$ ipython --no-banner

In [1]: import numpy as np

In [2]: import numpy.linalg as la

In [3]: np.set_printoptions(precision=3, suppress=True, linewidth=200, sign=" ")

In [4]: def rd(a):
   ...:     return np.round(a, 3) + 0
   ...: 

In [5]: X = np.loadtxt("x.csv", delimiter=",")

In [6]: X
Out[6]: 
array([[ 1.,  2.,  1., -1.,  0.],
       [ 0.,  0.,  0.,  0.,  0.],
       [ 0.,  0.,  0.,  0.,  0.],
       [ 0., -1.,  1., -2.,  1.],
       [-2.,  1.,  0., -2., -1.],
       [-4., -2.,  1., -4.,  0.],
       [ 0., -1.,  1., -2.,  1.],
       [-1.,  1.,  3., -3.,  2.],
       [ 1.,  2.,  1., -1.,  0.],
       [ 0.,  0.,  0.,  0.,  0.],
       [ 0., -1.,  1., -2.,  1.],
       [-2., -1.,  2., -2.,  2.],
       [ 0.,  0.,  0.,  0.,  0.],
       [ 0., -2., -1.,  0., -1.],
       [ 0.,  0.,  0.,  0.,  0.],
       [ 0.,  0.,  0.,  0.,  0.],
       [ 0., -2., -1.,  0., -1.],
       [ 1.,  1.,  2., -3.,  1.],
       [-2., -1., -1., -2., -2.],
       [ 0.,  0.,  0.,  0.,  0.],
       [-4.,  0.,  2., -4.,  1.],
       [ 0.,  0.,  0.,  0.,  0.],
       [-2.,  0.,  1., -4.,  0.],
       [ 0.,  0.,  0.,  0.,  0.],
       [-2.,  0.,  1., -4.,  0.]])

In [7]: Ac = (X - X.mean(axis=0)) / X.std(axis=0)

In [8]: rd(Ac.std(axis=0))
Out[8]: array([ 1.,  1.,  1.,  1.,  1.])

In [9]: c = la.lstsq(np.delete(Ac, 2, axis=1), Ac[:, 2])[0]

In [10]: np.abs(c).argmax()
Out[10]: np.int64(3)

In [11]: proj = X @ la.solve(X.T @ X, X.T)

In [12]: rd(la.eigvalsh(proj))
Out[12]: array([ 0.,  0.,  0.,  0.,  0.,  0.,  0.,  0.,  0.,  0.,  0.,  0.,  0.,  0.,  0.,  0.,  0.,  0.,  0.,  0.,  1.,  1.,  1.,  1.,  1.])

In [13]: la.matrix_rank(np.eye(25) - proj)
Out[13]: np.int64(20)

In [14]: rd(np.diag(proj))
Out[14]: 
array([ 0.292,  0.   ,  0.   ,  0.212,  0.279,  0.418,  0.212,  0.435,  0.292,  0.   ,  0.212,  0.344,  0.   ,  0.31 ,  0.   ,  0.   ,  0.31 ,  0.369,  0.373,  0.   ,  0.37 ,  0.   ,  0.286,  0.   ,
        0.286])

In [15]: rd(proj @ X[:, 0])
Out[15]: array([ 1.,  0.,  0.,  0., -2., -4.,  0., -1.,  1.,  0.,  0., -2.,  0.,  0.,  0.,  0.,  0.,  1., -2.,  0., -4.,  0., -2.,  0., -2.])

In [16]: rd(np.trace(proj))
Out[16]: np.float64(5.0)

In [17]: Q, Rm = la.qr(X)

In [18]: rd(abs(Rm[0, 0])), rd(la.norm(X[:, 0]))
Out[18]: (np.float64(7.483), np.float64(7.483))

In [19]: rd(Q @ Rm)
Out[19]: 
array([[ 1.,  2.,  1., -1.,  0.],
       [ 0.,  0.,  0.,  0.,  0.],
       [ 0.,  0.,  0.,  0.,  0.],
       [ 0., -1.,  1., -2.,  1.],
       [-2.,  1.,  0., -2., -1.],
       [-4., -2.,  1., -4.,  0.],
       [ 0., -1.,  1., -2.,  1.],
       [-1.,  1.,  3., -3.,  2.],
       [ 1.,  2.,  1., -1.,  0.],
       [ 0.,  0.,  0.,  0.,  0.],
       [ 0., -1.,  1., -2.,  1.],
       [-2., -1.,  2., -2.,  2.],
       [ 0.,  0.,  0.,  0.,  0.],
       [ 0., -2., -1.,  0., -1.],
       [ 0.,  0.,  0.,  0.,  0.],
       [ 0.,  0.,  0.,  0.,  0.],
       [ 0., -2., -1.,  0., -1.],
       [ 1.,  1.,  2., -3.,  1.],
       [-2., -1., -1., -2., -2.],
       [ 0.,  0.,  0.,  0.,  0.],
       [-4.,  0.,  2., -4.,  1.],
       [ 0.,  0.,  0.,  0.,  0.],
       [-2.,  0.,  1., -4.,  0.],
       [ 0.,  0.,  0.,  0.,  0.],
       [-2.,  0.,  1., -4.,  0.]])

In [20]: np.allclose(Rm.T @ Rm, X.T @ X)
Out[20]: True

In [21]: rd(Q.T @ Q)
Out[21]: 
array([[ 1.,  0.,  0.,  0.,  0.],
       [ 0.,  1.,  0.,  0.,  0.],
       [ 0.,  0.,  1.,  0.,  0.],
       [ 0.,  0.,  0.,  1.,  0.],
       [ 0.,  0.,  0.,  0.,  1.]])

In [22]: C2 = np.cov(X, rowvar=False)

In [23]: np.argsort(-X.std(axis=0).round(6), kind="stable")
Out[23]: array([ 3,  0,  1,  2,  4])

In [24]: C2.shape
Out[24]: (5, 5)

In [25]: rd(np.polyfit(X[:, 1], X[:, 0], 1))
Out[25]: array([ 0.418, -0.573])

In [26]: rd(np.corrcoef(X.T))
Out[26]: 
array([[ 1.   ,  0.323, -0.242,  0.69 , -0.015],
       [ 0.323,  1.   ,  0.359,  0.006,  0.158],
       [-0.242,  0.359,  1.   , -0.674,  0.867],
       [ 0.69 ,  0.006, -0.674,  1.   , -0.341],
       [-0.015,  0.158,  0.867, -0.341,  1.   ]])

In [27]: rd(X.std(axis=0))
Out[27]: array([ 1.353,  1.046,  0.983,  1.499,  0.88 ])

In [28]: feats = np.load("dump.npy")

In [29]: rd(feats)
Out[29]: 
array([[ 0.89 ,  0.09 ,  0.114,  0.035,  0.275],
       [ 0.09 ,  0.596, -0.472,  0.097,  0.024],
       [ 0.114, -0.472,  0.448,  0.108,  0.001],
       [ 0.035,  0.097,  0.108,  0.941, -0.183],
       [ 0.275,  0.024,  0.001, -0.183,  0.126]])

In [30]: ev, V = la.eigh(feats)

In [31]: x0 = np.array([-3, -9, -4, -8, 8])

In [32]: rd(np.abs(feats).sum(axis=1).max()), rd(np.abs(ev).max())
Out[32]: (np.float64(1.405), np.float64(1.0))

In [33]: rd(x0 @ feats @ x0 / (x0 @ x0)), rd(ev[0]), rd(ev[-1])
Out[33]: (np.float64(0.575), np.float64(0.0), np.float64(1.0))

In [34]: rd(la.eigvalsh(feats[1:, 1:]))
Out[34]: array([ 0.  ,  0.11,  1.  ,  1.  ])

In [35]: rng = np.random.default_rng(36425)

In [36]: labels = rng.integers(0, 3, 12)

In [37]: K = np.array([[-3, -2, -3, 1, 1, -2, -2, -2, 3, 1, 2, 0],
    ...:     [-1, 3, -3, 3, 1, 2, -3, 1, -2, 3, -2, -3],
    ...:     [0, -3, -2, -2, -2, 2, 1, -3, 1, 1, 2, -2],
    ...:     [-2, 3, -1, 1, 1, 1, 3, -2, -1, 2, 1, 3],
    ...:     [-3, 0, -2, -1, -1, -2, 1, -2, 1, -2, 1, 2],
    ...:     [-1, 2, 1, 0, 2, 2, -3, 1, -2, -3, 2, -1],
    ...:     [0, -3, -2, -2, -2, -3, -1, 0, 1, 3, -3, -1],
    ...:     [1, 0, -1, -3, 1, 2, 3, -2, -3, -1, 2, 0],
    ...:     [-2, -2, -1, -3, 3, 2, 0, 1, 3, -2, 0, -1],
    ...:     [0, 0, 3, 1, 3, 2, 3, 2, 3, 2, 0, 0],
    ...:     [2, -3, -3, 3, 1, 0, 0, -3, 2, -1, 0, -3],
    ...:     [3, 1, -1, 0, -3, -1, -2, 1, 1, 2, 0, 0]]) * (labels[:, None] == labels)

In [38]: K
Out[38]: 
array([[-3, -2,  0,  0,  0, -2,  0,  0,  3,  0,  0,  0],
       [-1,  3,  0,  0,  0,  2,  0,  0, -2,  0,  0,  0],
       [ 0,  0, -2,  0,  0,  0,  1,  0,  0,  1,  0,  0],
       [ 0,  0,  0,  1,  1,  0,  0, -2,  0,  0,  1,  3],
       [ 0,  0,  0, -1, -1,  0,  0, -2,  0,  0,  1,  2],
       [-1,  2,  0,  0,  0,  2,  0,  0, -2,  0,  0,  0],
       [ 0,  0, -2,  0,  0,  0, -1,  0,  0,  3,  0,  0],
       [ 0,  0,  0, -3,  1,  0,  0, -2,  0,  0,  2,  0],
       [-2, -2,  0,  0,  0,  2,  0,  0,  3,  0,  0,  0],
       [ 0,  0,  3,  0,  0,  0,  3,  0,  0,  2,  0,  0],
       [ 0,  0,  0,  3,  1,  0,  0, -3,  0,  0,  0, -3],
       [ 0,  0,  0,  0, -3,  0,  0,  1,  0,  0,  0,  0]])

In [39]: rd(la.norm(K, 2))
Out[39]: np.float64(7.284)

In [40]: rd(la.norm(K, "nuc"))
Out[40]: np.float64(43.141)

In [41]: K[4] @ K[8]
Out[41]: np.int64(0)

In [42]: rd(la.norm(K, 1)), rd(la.norm(K, np.inf))
Out[42]: (np.float64(10.0), np.float64(10.0))

In [43]: rd(la.norm(K[4], 1)), rd(la.norm(K[4], np.inf))
Out[43]: (np.float64(7.0), np.float64(2.0))

In [44]: rd(la.norm(K) ** 2 / la.norm(K, 2) ** 2)
Out[44]: np.float64(3.826)

In [45]: rd(la.norm(K[4] - K[8]))
Out[45]: np.float64(5.657)

In [46]: rd(la.norm(K, axis=0))
Out[46]: array([ 3.873,  4.583,  4.123,  4.472,  3.606,  4.   ,  3.317,  4.69 ,  5.099,  3.742,  2.449,  4.69 ])

In [47]: rd(np.sort(la.eigvals(K).real))
Out[47]: array([-2.94 , -2.665, -2.665, -2.59 , -2.59 ,  0.546,  0.546,  1.434,  2.   ,  2.239,  4.18 ,  4.505])

In [48]: np.flatnonzero(la.matrix_power((K != 0) + (K.T != 0) + np.eye(12), 12)[2])
Out[48]: array([ 2,  6,  9])

In [49]: K @ K
Out[49]: 
array([[  7, -10,   0,   0,   0,   4,   0,   0,   8,   0,   0,   0],
       [  2,  19,   0,   0,   0,   8,   0,   0, -19,   0,   0,   0],
       [  0,   0,   5,   0,   0,   0,   0,   0,   0,   3,   0,   0],
       [  0,   0,   0,   9, -10,   0,   0,   0,   0,   0,  -2,   2],
       [  0,   0,   0,   9,  -7,   0,   0,   7,   0,   0,  -6,  -8],
       [  3,  16,   0,   0,   0,   6,   0,   0, -17,   0,   0,   0],
       [  0,   0,  15,   0,   0,   0,   8,   0,   0,   1,   0,   0],
       [  0,   0,   0,   8,  -4,   0,   0,   2,   0,   0,  -6, -13],
       [  0,  -4,   0,   0,   0,  10,   0,   0,   3,   0,   0,   0],
       [  0,   0,  -6,   0,   0,   0,   6,   0,   0,  16,   0,   0],
       [  0,   0,   0,  11,   8,   0,   0,  -5,   0,   0,  -2,  11],
       [  0,   0,   0,   0,   4,   0,   0,   4,   0,   0,  -1,  -6]])

In [50]: (la.matrix_power((K != 0) + (K.T != 0) + np.eye(12), 12) > 0).astype(int)
Out[50]: 
array([[ 1,  1,  0,  0,  0,  1,  0,  0,  1,  0,  0,  0],
       [ 1,  1,  0,  0,  0,  1,  0,  0,  1,  0,  0,  0],
       [ 0,  0,  1,  0,  0,  0,  1,  0,  0,  1,  0,  0],
       [ 0,  0,  0,  1,  1,  0,  0,  1,  0,  0,  1,  1],
       [ 0,  0,  0,  1,  1,  0,  0,  1,  0,  0,  1,  1],
       [ 1,  1,  0,  0,  0,  1,  0,  0,  1,  0,  0,  0],
       [ 0,  0,  1,  0,  0,  0,  1,  0,  0,  1,  0,  0],
       [ 0,  0,  0,  1,  1,  0,  0,  1,  0,  0,  1,  1],
       [ 1,  1,  0,  0,  0,  1,  0,  0,  1,  0,  0,  0],
       [ 0,  0,  1,  0,  0,  0,  1,  0,  0,  1,  0,  0],
       [ 0,  0,  0,  1,  1,  0,  0,  1,  0,  0,  1,  1],
       [ 0,  0,  0,  1,  1,  0,  0,  1,  0,  0,  1,  1]])

In [51]: theta = np.radians(135)

In [52]: Rm = np.eye(12)

In [53]: Rm[5, 5] = Rm[6, 6] = np.cos(theta)

In [54]: Rm[5, 6], Rm[6, 5] = -np.sin(theta), np.sin(theta)

In [55]: rd(Rm)
Out[55]: 
array([[ 1.   ,  0.   ,  0.   ,  0.   ,  0.   ,  0.   ,  0.   ,  0.   ,  0.   ,  0.   ,  0.   ,  0.   ],
       [ 0.   ,  1.   ,  0.   ,  0.   ,  0.   ,  0.   ,  0.   ,  0.   ,  0.   ,  0.   ,  0.   ,  0.   ],
       [ 0.   ,  0.   ,  1.   ,  0.   ,  0.   ,  0.   ,  0.   ,  0.   ,  0.   ,  0.   ,  0.   ,  0.   ],
       [ 0.   ,  0.   ,  0.   ,  1.   ,  0.   ,  0.   ,  0.   ,  0.   ,  0.   ,  0.   ,  0.   ,  0.   ],
       [ 0.   ,  0.   ,  0.   ,  0.   ,  1.   ,  0.   ,  0.   ,  0.   ,  0.   ,  0.   ,  0.   ,  0.   ],
       [ 0.   ,  0.   ,  0.   ,  0.   ,  0.   , -0.707, -0.707,  0.   ,  0.   ,  0.   ,  0.   ,  0.   ],
       [ 0.   ,  0.   ,  0.   ,  0.   ,  0.   ,  0.707, -0.707,  0.   ,  0.   ,  0.   ,  0.   ,  0.   ],
       [ 0.   ,  0.   ,  0.   ,  0.   ,  0.   ,  0.   ,  0.   ,  1.   ,  0.   ,  0.   ,  0.   ,  0.   ],
       [ 0.   ,  0.   ,  0.   ,  0.   ,  0.   ,  0.   ,  0.   ,  0.   ,  1.   ,  0.   ,  0.   ,  0.   ],
       [ 0.   ,  0.   ,  0.   ,  0.   ,  0.   ,  0.   ,  0.   ,  0.   ,  0.   ,  1.   ,  0.   ,  0.   ],
       [ 0.   ,  0.   ,  0.   ,  0.   ,  0.   ,  0.   ,  0.   ,  0.   ,  0.   ,  0.   ,  1.   ,  0.   ],
       [ 0.   ,  0.   ,  0.   ,  0.   ,  0.   ,  0.   ,  0.   ,  0.   ,  0.   ,  0.   ,  0.   ,  1.   ]])

In [56]: other = K @ Rm.T

In [57]: np.allclose(la.norm(K, axis=1), la.norm(other, axis=1))
Out[57]: True

In [58]: rd(np.abs(other - K).max(axis=0))
Out[58]: array([ 0.   ,  0.   ,  0.   ,  0.   ,  0.   ,  3.414,  5.121,  0.   ,  0.   ,  0.   ,  0.   ,  0.   ])

In [59]: rd(la.svd(K, compute_uv=False)), rd(la.svd(other, compute_uv=False))
Out[59]: 
(array([ 7.284,  5.627,  5.445,  4.853,  4.294,  3.96 ,  3.628,  2.873,  2.504,  1.665,  0.523,  0.485]),
 array([ 7.284,  5.627,  5.445,  4.853,  4.294,  3.96 ,  3.628,  2.873,  2.504,  1.665,  0.523,  0.485]))

In [60]: rd(other)
Out[60]: 
array([[-3.   , -2.   ,  0.   ,  0.   ,  0.   ,  1.414, -1.414,  0.   ,  3.   ,  0.   ,  0.   ,  0.   ],
       [-1.   ,  3.   ,  0.   ,  0.   ,  0.   , -1.414,  1.414,  0.   , -2.   ,  0.   ,  0.   ,  0.   ],
       [ 0.   ,  0.   , -2.   ,  0.   ,  0.   , -0.707, -0.707,  0.   ,  0.   ,  1.   ,  0.   ,  0.   ],
       [ 0.   ,  0.   ,  0.   ,  1.   ,  1.   ,  0.   ,  0.   , -2.   ,  0.   ,  0.   ,  1.   ,  3.   ],
       [ 0.   ,  0.   ,  0.   , -1.   , -1.   ,  0.   ,  0.   , -2.   ,  0.   ,  0.   ,  1.   ,  2.   ],
       [-1.   ,  2.   ,  0.   ,  0.   ,  0.   , -1.414,  1.414,  0.   , -2.   ,  0.   ,  0.   ,  0.   ],
       [ 0.   ,  0.   , -2.   ,  0.   ,  0.   ,  0.707,  0.707,  0.   ,  0.   ,  3.   ,  0.   ,  0.   ],
       [ 0.   ,  0.   ,  0.   , -3.   ,  1.   ,  0.   ,  0.   , -2.   ,  0.   ,  0.   ,  2.   ,  0.   ],
       [-2.   , -2.   ,  0.   ,  0.   ,  0.   , -1.414,  1.414,  0.   ,  3.   ,  0.   ,  0.   ,  0.   ],
       [ 0.   ,  0.   ,  3.   ,  0.   ,  0.   , -2.121, -2.121,  0.   ,  0.   ,  2.   ,  0.   ,  0.   ],
       [ 0.   ,  0.   ,  0.   ,  3.   ,  1.   ,  0.   ,  0.   , -3.   ,  0.   ,  0.   ,  0.   , -3.   ],
       [ 0.   ,  0.   ,  0.   ,  0.   , -3.   ,  0.   ,  0.   ,  1.   ,  0.   ,  0.   ,  0.   ,  0.   ]])

In [61]: np.trace(K)
Out[61]: np.int64(2)

In [62]: K @ K
Out[62]: 
array([[  7, -10,   0,   0,   0,   4,   0,   0,   8,   0,   0,   0],
       [  2,  19,   0,   0,   0,   8,   0,   0, -19,   0,   0,   0],
       [  0,   0,   5,   0,   0,   0,   0,   0,   0,   3,   0,   0],
       [  0,   0,   0,   9, -10,   0,   0,   0,   0,   0,  -2,   2],
       [  0,   0,   0,   9,  -7,   0,   0,   7,   0,   0,  -6,  -8],
       [  3,  16,   0,   0,   0,   6,   0,   0, -17,   0,   0,   0],
       [  0,   0,  15,   0,   0,   0,   8,   0,   0,   1,   0,   0],
       [  0,   0,   0,   8,  -4,   0,   0,   2,   0,   0,  -6, -13],
       [  0,  -4,   0,   0,   0,  10,   0,   0,   3,   0,   0,   0],
       [  0,   0,  -6,   0,   0,   0,   6,   0,   0,  16,   0,   0],
       [  0,   0,   0,  11,   8,   0,   0,  -5,   0,   0,  -2,  11],
       [  0,   0,   0,   0,   4,   0,   0,   4,   0,   0,  -1,  -6]])

In [63]: np.allclose(K, K.T)
Out[63]: False

In [64]: rd(np.sort(np.abs(la.eigvals(K))))
Out[64]: array([ 1.434,  2.   ,  2.239,  2.311,  2.311,  2.767,  2.767,  2.94 ,  3.738,  3.738,  4.18 ,  4.505])

In [65]: np.allclose(K @ K.T, K.T @ K)
Out[65]: False

In [66]: x0 = np.array([0, -2, 1, 2, 0, 1, 3, -2, -1, 2, -1, 2])

In [67]: target = K @ x0

In [68]: target
Out[68]: array([-1, -2,  3, 11,  5,  0,  1, -4,  3, 16,  6, -2])

In [69]: rd(la.solve(K, K[:, 7]))
Out[69]: array([ 0.,  0.,  0.,  0.,  0.,  0.,  0.,  1.,  0.,  0.,  0.,  0.])

In [70]: rd(la.solve(K.T, K[2]))
Out[70]: array([ 0.,  0.,  1.,  0.,  0.,  0.,  0.,  0.,  0.,  0.,  0.,  0.])

In [71]: rd(la.solve(K, 5 * target))
Out[71]: array([  0., -10.,   5.,  10.,   0.,   5.,  15., -10.,  -5.,  10.,  -5.,  10.])

In [72]: rd(la.solve(K, target + K[:, 5]))
Out[72]: array([ 0., -2.,  1.,  2.,  0.,  2.,  3., -2., -1.,  2., -1.,  2.])

In [73]: rd(la.solve(K, target))
Out[73]: array([ 0., -2.,  1.,  2.,  0.,  1.,  3., -2., -1.,  2., -1.,  2.])
